$ python -q
>>> import numpy as np
>>> np.set_printoptions(suppress=True, linewidth=200)
>>> def rnd(a):
...     return np.round(a, 3) + 0
... 
>>> arr = np.load("x.npy")
>>> rnd(arr)
array([[-1.447,  0.624,  4.745],
       [-0.861,  2.148,  4.432],
       [ 1.73 ,  0.354, -4.678],
       [ 1.738,  0.384, -4.673],
       [-1.355, -4.794, -0.424],
       [ 1.678,  4.669, -0.622],
       [-2.006, -1.712,  4.248],
       [ 0.662, -2.57 , -4.238],
       [-0.435, -4.254, -2.592],
       [ 1.169, -1.411, -4.652],
       [ 2.013,  1.759, -4.225],
       [-1.788, -4.55 ,  1.047]])
>>> A2 = np.array([[2, -1, 2], [-2, -1, -2], [-2, -1, 1]])
>>> np.vstack([arr, A2.T]).shape
(15, 3)
>>> rnd(np.einsum("ij,ij->i", arr, arr))
array([25., 25., 25., 25., 25., 25., 25., 25., 25., 25., 25., 25.])
>>> rnd(np.einsum("ij->j", arr))
array([  1.097,  -9.353, -11.631])
>>> np.linalg.matrix_rank(np.vstack([arr, A2.T]))
np.int64(3)
>>> rank = np.linalg.matrix_rank(arr)
>>> rank
np.int64(2)
>>> null = np.linalg.svd(arr)[2][rank:].T
>>> rnd(arr @ null)
array([[0.],
       [0.],
       [0.],
       [0.],
       [0.],
       [0.],
       [0.],
       [0.],
       [0.],
       [0.],
       [0.],
       [0.]])
>>> print(null.shape)
(3, 1)
>>> [int(np.linalg.matrix_rank(arr[:i])) for i in range(1, len(arr) + 1)]
[1, 2, 2, 2, 2, 2, 2, 2, 2, 2, 2, 2]
>>> [int(np.linalg.matrix_rank(arr[:, :j + 1])) for j in range(3)]
[1, 2, 2]
>>> rnd(null @ null.T)
array([[ 0.821, -0.257,  0.284],
       [-0.257,  0.081, -0.089],
       [ 0.284, -0.089,  0.098]])
>>> data = np.load("arr.npy")
>>> data
array([[0, 3, 0, 0],
       [0, 3, 0, 0],
       [0, 0, 0, 0]])
>>> # column 2 repeats column 0
>>> print(data.reshape(-1, 2))
[[0 3]
 [0 0]
 [0 3]
 [0 0]
 [0 0]
 [0 0]]
>>> data.ravel(order="F")
array([0, 0, 0, 3, 3, 0, 0, 0, 0, 0, 0, 0])
>>> t3 = data.reshape(3, 2, -1)
>>> np.swapaxes(t3, 1, 2)[2]
array([[0, 0],
       [0, 0]])
>>> np.einsum("ihd,ihd->ih", t3, t3)
array([[9, 0],
       [9, 0],
       [0, 0]])
>>> np.einsum("ihd,jhd->hij", t3, t3).shape
(2, 3, 3)
>>> t3.transpose(1, 0, 2)
array([[[0, 3],
        [0, 3],
        [0, 0]],

       [[0, 0],
        [0, 0],
        [0, 0]]])
>>> t3.shape
(3, 2, 2)
>>> t3[:, 0]
array([[0, 3],
       [0, 3],
       [0, 0]])
>>> np.linalg.cond(data) > 100
np.True_
>>> K = np.load("data.npy")
>>> rnd(K)
array([[ 0.929, -0.214,  0.214, -0.214],
       [-0.214,  0.357,  0.643, -0.643],
       [ 0.214,  0.643,  0.357,  0.643],
       [-0.214, -0.643,  0.643,  0.357]])
>>> U, sv, vt = np.linalg.svd(K, full_matrices=False)
>>> np.sqrt((sv ** 2).sum()), rnd(np.linalg.norm(K))
(np.float64(2.0), np.float64(2.0))
>>> rnd(vt @ vt.T)
array([[1., 0., 0., 0.],
       [0., 1., 0., 0.],
       [0., 0., 1., 0.],
       [0., 0., 0., 1.]])
>>> print(U.shape, sv.shape, vt.shape)
(4, 4) (4,) (4, 4)
>>> rnd(U.T @ U)
array([[1., 0., 0., 0.],
       [0., 1., 0., 0.],
       [0., 0., 1., 0.],
       [0., 0., 0., 1.]])
>>> print(rnd(U.T @ K @ vt.T))
[[1. 0. 0. 0.]
 [0. 1. 0. 0.]
 [0. 0. 1. 0.]
 [0. 0. 0. 1.]]
>>> rng = np.random.default_rng(592)
>>> A2 = K + rng.integers(-2, 3, (4, 1)) @ rng.integers(-2, 3, (1, 4))
>>> rnd(A2)
array([[ 0.929,  0.786, -1.786, -0.214],
       [-0.214,  2.357, -3.357, -0.643],
       [ 0.214,  0.643,  0.357,  0.643],
       [-0.214,  1.357, -3.357,  0.357]])
>>> np.abs(A2 - K).sum(axis=1)
array([3., 6., 0., 6.])
>>> np.linalg.matrix_rank(A2 - K, tol=1e-8)
np.int64(1)
>>> rnd(np.linalg.svd(A2 - K, compute_uv=False))
array([6.708, 0.   , 0.   , 0.   ])
>>> A2 = np.linalg.inv(K)
>>> (np.abs(A2) > 1e-9).astype(int)
array([[1, 1, 1, 1],
       [1, 1, 1, 1],
       [1, 1, 1, 1],
       [1, 1, 1, 1]])
>>> np.allclose(A2, K.T)
True
>>> mat = np.load("test12.npy")
>>> mat
array([[-1,  1, -2],
       [-3,  1, -3],
       [-3, -3, -3]])
>>> x0 = np.array([0, 4, 0])
>>> y = mat @ x0
>>> y
array([  4,   4, -12])
>>> rnd(np.linalg.solve(mat, 4 * y))
array([ 0., 16.,  0.])
>>> rnd(np.linalg.solve(mat.T, mat[1]))
array([0., 1., 0.])
>>> rnd(np.linalg.solve(mat, y + mat[:, 1]))
array([0., 5., 0.])
>>> A2 = mat[0, 0] * mat[1:] - np.outer(mat[1:, 0], mat[0])
>>> print(A2)
[[ 0  2 -3]
 [ 0  6 -3]]
>>> np.flatnonzero(~A2.round(6).any(axis=1))
array([], dtype=int64)
>>> mat[:, 0] / mat[0, 0]
array([1., 3., 3.])
>>> x0 = np.array([-1, -2, -2])
>>> print(np.sign((mat @ x0).round(6)))
[1 1 1]
>>> mat @ x0
array([ 3,  7, 15])
>>> mat * x0
array([[ 1, -2,  4],
       [ 3, -2,  6],
       [ 3,  6,  6]])
>>> np.linalg.norm(mat @ x0) <= np.linalg.norm(mat, 2) * np.linalg.norm(x0) + 1e-9
np.True_
>>> print(mat @ np.eye(3)[2])
[-2. -3. -3.]
>>> (mat @ x0).argmax()
np.int64(2)
>>> F = np.loadtxt("layer9.csv", delimiter=",")
>>> print(F)
[[ 1.066 -1.476  0.285]
 [ 3.352 -4.222  0.845]
 [ 0.103 -0.185  0.023]
 [ 0.981 -1.312  0.328]
 [ 1.026 -1.289  0.273]
 [ 3.246 -4.147  0.851]
 [ 2.2   -2.83   0.657]
 [ 0.146  0.019  0.021]
 [-0.057 -0.177 -0.02 ]
 [ 1.224 -1.437  0.361]
 [ 2.182 -2.774  0.503]
 [ 2.207 -2.875  0.472]
 [-0.006 -0.151  0.148]
 [ 1.233 -1.335  0.317]
 [ 1.201 -1.45   0.182]
 [ 3.289 -4.144  0.808]
 [ 3.322 -4.253  0.894]
 [ 3.105 -4.252  0.842]
 [ 3.602 -4.353  0.971]
 [-0.093  0.06  -0.047]]
>>> D = np.linalg.norm(F[:, None] - F[None], axis=-1)
>>> np.unravel_index(D.round(6).argmax(), D.shape)
(np.int64(18), np.int64(19))
>>> D.mean(axis=1).argmax()
np.int64(18)
>>> t3 = np.stack([F, 4 * F, F[::-1]])
>>> (t3 @ F.T).shape
(3, 20, 20)
>>> t3.shape
(3, 20, 3)
>>> x0 = np.array([0, 1, 1])
>>> y = F @ x0
>>> print(rnd(np.linalg.lstsq(F, y)[0]))
[0. 1. 1.]
>>> print(rnd(np.linalg.solve(F.T @ F, F.T @ y)))
[0. 1. 1.]
>>> y = y + 0.05 * rng.normal(size=20)
>>> rnd(y)
array([-1.155, -3.419, -0.183, -0.994, -1.019, -3.276, -2.168,  0.062, -0.212, -1.094, -2.218, -2.333,  0.01 , -1.036, -1.206, -3.322, -3.366, -3.471, -3.382,  0.049])
>>> c, *_ = np.linalg.lstsq(F, y)
>>> rnd(F.T @ (y - F @ c))
array([0., 0., 0.])
>>> [round(float(np.linalg.norm(np.linalg.solve(F.T @ F + lam * np.eye(3), F.T @ y))), 2) for lam in (0, 1, 10, 100)]
[1.25, 0.62, 0.59, 0.43]
>>> print(rnd(c))
[0.076 1.006 0.738]
>>> c.round()
array([0., 1., 1.])
